$ python3 -q
>>> import numpy as np
>>> np.set_printoptions(suppress=True, linewidth=200)
>>> rd = lambda a: np.round(a, 2) + 0
>>> arr = np.array([[0, 0, 6, 6], [0, 0, 6, 3], [4, 4, -2, -2], [4, 2, -2, -1]])
>>> x0 = np.array([-1, -5, 2, 1])
>>> h = np.maximum(arr @ x0, 0)
>>> print(np.maximum(arr @ (3 * x0), 0))
[54 45  0  0]
>>> print(np.flatnonzero(h > 1e-9))
[0 1]
>>> print(h)
[18 15  0  0]
>>> print(rd(np.tanh(arr @ x0)))
[ 1.  1. -1. -1.]
>>> r0 = np.array([8, 1, 2, 3])
>>> A2 = arr + np.outer(r0, np.eye(4)[2])
>>> print(rd(np.linalg.det(A2) / np.linalg.det(arr)), rd(1 + np.linalg.solve(arr, r0)[2]))
0.0 0.0
>>> print(A2)
[[ 0.  0. 14.  6.]
 [ 0.  0.  7.  3.]
 [ 4.  4.  0. -2.]
 [ 4.  2.  1. -1.]]
>>> data = np.load("data.npy")
>>> print(data)
[[0 1 1 1]
 [1 0 1 0]
 [1 1 0 1]
 [1 0 1 0]]
>>> # symmetric
>>> left, s, Vh = np.linalg.svd(data)
>>> vecs = Vh[:(s > 1e-8).sum()]
>>> rng = np.random.default_rng(915559)
>>> x0 = data[3] + -1 * data[1] + rng.integers(2) * np.eye(4)[0]
>>> print(x0)
[1. 0. 0. 0.]
>>> print(np.allclose(vecs.T @ vecs @ x0, x0))
True
>>> print(rd(vecs.T @ vecs))
[[1.  0.  0.  0. ]
 [0.  0.5 0.  0.5]
 [0.  0.  1.  0. ]
 [0.  0.5 0.  0.5]]
>>> print(np.linalg.matrix_rank(np.vstack([data, x0])))
3
>>> print(rd(np.linalg.det(2 * data)), rd(np.linalg.det(data)))
0.0 0.0
>>> print(rd(np.linalg.det(data[::-1])))
0.0
>>> print(np.einsum("ij,ji->", data, data))
10
>>> rank = np.linalg.matrix_rank(data)
>>> print(rank)
3
>>> null = np.linalg.svd(data)[2][rank:].T
>>> print(np.allclose(data @ null, 0))
True
>>> print(rd(null[:, 0] / null[np.abs(null[:, 0]).round(6).argmax(), 0]))
[ 0.  1.  0. -1.]
>>> print(null.shape)
(4, 1)
>>> print(np.linalg.matrix_rank(data.T @ data), np.linalg.matrix_rank(data @ data.T))
3 3
>>> print([int(np.linalg.matrix_rank(data[:, :j + 1])) for j in range(4)])
[1, 2, 3, 3]
>>> print([int(np.linalg.matrix_rank(np.delete(data, i, axis=0))) for i in range(4)])
[2, 3, 2, 3]
>>> feats = np.array([[6.0, 5.0, 0.0], [5.0, 6.0, 0.0], [0.0, 0.0, 6.0]])
>>> r0, g = feats[0], feats[2]
>>> print(r0 @ r0)
61.0
>>> p = (r0 @ g) / (r0 @ r0) * r0
>>> print(rd(np.linalg.norm(r0 + g) ** 2 + np.linalg.norm(r0 - g) ** 2))
194.0
>>> print(np.outer(r0, g))
[[ 0.  0. 36.]
 [ 0.  0. 30.]
 [ 0.  0.  0.]]
>>> print(np.linalg.matrix_rank(np.outer(r0, g)))
1
>>> print(p)
[0. 0. 0.]
>>> proj = np.triu(np.array([[3, 3, 2], [3, 0, 2], [1, 3, 3]]), 1) + np.eye(3)
>>> A2 = proj @ feats @ np.linalg.inv(proj)
>>> print(np.trace(A2), np.trace(feats))
18.0 18.0
>>> print(proj @ feats - feats @ proj)
[[ 15.   0. -10.]
 [  0. -15. -10.]
 [  0.   0.   0.]]
>>> ev, vecs = np.linalg.eigh(feats)
>>> print(ev.sum(), np.trace(feats))
18.0 18.0
>>> print(np.abs(vecs[:, -1]).round(6).argmax())
0
>>> print(rd(vecs @ np.diag(ev) @ vecs.T))
[[6. 5. 0.]
 [5. 6. 0.]
 [0. 0. 6.]]
>>> print(np.unique(ev.round(6) + 0, return_counts=True)[1])
[1 1 1]
>>> print((ev > 1e-8).sum(), (ev < -1e-8).sum())
3 0
>>> print(rd(vecs.T @ vecs))
[[1. 0. 0.]
 [0. 1. 0.]
 [0. 0. 1.]]
